>>> import numpy as np
>>> import numpy.linalg as la
>>> np.set_printoptions(precision=1, suppress=True, linewidth=160)
>>> A = np.loadtxt("out9.csv", delimiter=",")
>>> print(A)
[[ 2.  0. -2.  1.]
 [ 0.  2.  0. -2.]
 [-2.  0.  2.  0.]
 [ 1. -2.  0.  2.]]
>>> # symmetric, so the eigenvalues are real
>>> x0 = np.array([2, 0, 0, 0])
>>> print(A * x0)
[[ 4.  0. -0.  0.]
 [ 0.  0.  0. -0.]
 [-4.  0.  0.  0.]
 [ 2. -0.  0.  0.]]
>>> print((A * x0).sum(axis=1))
[ 4.  0. -4.  2.]
>>> print(A @ np.eye(4)[2])
[-2.  0.  2.  0.]
>>> other = la.inv(A)
>>> print(A @ other)
[[1. 0. 0. 0.]
 [0. 1. 0. 0.]
 [0. 0. 1. 0.]
 [0. 0. 0. 1.]]
>>> J = np.array([[0.6, -1.2, 1.6],
...     [-26.0, 58.0, 6.0],
...     [1.9, 0.3, 3.0],
...     [1.0, -0.7, 0.0],
...     [-2.7, 1.0, -0.6],
...     [1.3, 2.1, -0.8],
...     [-1.2, 0.2, -0.1],
...     [-0.5, 2.7, 0.4],
...     [-0.5, -1.1, 1.7],
...     [0.2, 0.8, -0.3],
...     [1.2, -0.8, -0.2],
...     [0.5, 1.0, -1.4],
...     [-0.4, 1.8, 0.0],
...     [-3.3, 1.2, 0.2],
...     [-0.3, 0.9, -1.0],
...     [-1.7, 1.0, 0.0],
...     [2.2, -2.0, -0.7],
...     [-0.1, 0.0, 0.2],
...     [1.3, -0.2, 0.0]])
>>> Xs = J - J.mean(axis=0)
>>> V = la.svd(Xs)[2][:1]
>>> other = Xs - Xs @ V.T @ V
>>> print((Xs @ V.T).std(axis=0))
[14.2]
>>> print(round(float(la.norm(other) / la.norm(Xs)), 1))
0.1
>>> M = np.loadtxt("m.csv", delimiter=",")
>>> print(M)
[[-2. -3.  0.  0.]
 [-3. -2.  0.  0.]
 [ 0.  0. -2.  0.]
 [ 0.  0.  0. -2.]]
>>> # equal to its transpose
>>> other = M / np.sqrt((M ** 2).mean(axis=1, keepdims=True))
>>> print(M - M.mean(axis=1, keepdims=True))
[[-0.8 -1.8  1.2  1.2]
 [-1.8 -0.8  1.2  1.2]
 [ 0.5  0.5 -1.5  0.5]
 [ 0.5  0.5  0.5 -1.5]]
>>> print(la.matrix_rank(M - M.mean(axis=1, keepdims=True)))
3
>>> print((M != 0).astype(int))
[[1 1 0 0]
 [1 1 0 0]
 [0 0 1 0]
 [0 0 0 1]]
>>> print(M @ M)
[[13. 12.  0.  0.]
 [12. 13.  0.  0.]
 [ 0.  0.  4.  0.]
 [ 0.  0.  0.  4.]]
>>> print(np.sort(la.eigvals(M).real))
[-5. -2. -2.  1.]
>>> W0 = np.loadtxt("layer10.csv", delimiter=",")
>>> print(W0)
[[3. 0. 0.]
 [0. 0. 0.]
 [0. 0. 1.]]
>>> vals, V = la.eigh(W0)
>>> x0 = np.array([-3, -9, 8])
>>> print(V * np.maximum(vals, 0) @ V.T)
[[3. 0. 0.]
 [0. 0. 0.]
 [0. 0. 1.]]
>>> print(np.abs(W0).sum(axis=1).max(), np.abs(vals).max())
3.0 3.0
>>> print(round(float(x0 @ W0 @ x0 / (x0 @ x0)), 1), vals[0], vals[-1])
0.6 0.0 3.0
>>> print(x0 @ W0 @ x0)
91.0
>>> rng = np.random.default_rng(757318)
>>> z = rng.permutation(4)
>>> other = A[:, z] * rng.choice([-1, 1], 4)
>>> print(other)
[[-1.  2.  0. -2.]
 [ 2. -0.  2. -0.]
 [-0. -2.  0.  2.]
 [-2. -0. -2. -1.]]
>>> U, _, vt = la.svd(A.T @ other)
>>> print(z)
[3 2 1 0]
>>> print(np.round(la.lstsq(A, other)[0], 1) + 0)
[[ 0.  0.  0. -1.]
 [ 0.  0.  1.  0.]
 [ 0. -1.  0.  0.]
 [-1.  0.  0.  0.]]
>>> print(np.round(U @ vt, 1) + 0)
[[ 0.  0.  0. -1.]
 [ 0.  0.  1.  0.]
 [ 0. -1.  0.  0.]
 [-1.  0.  0.  0.]]
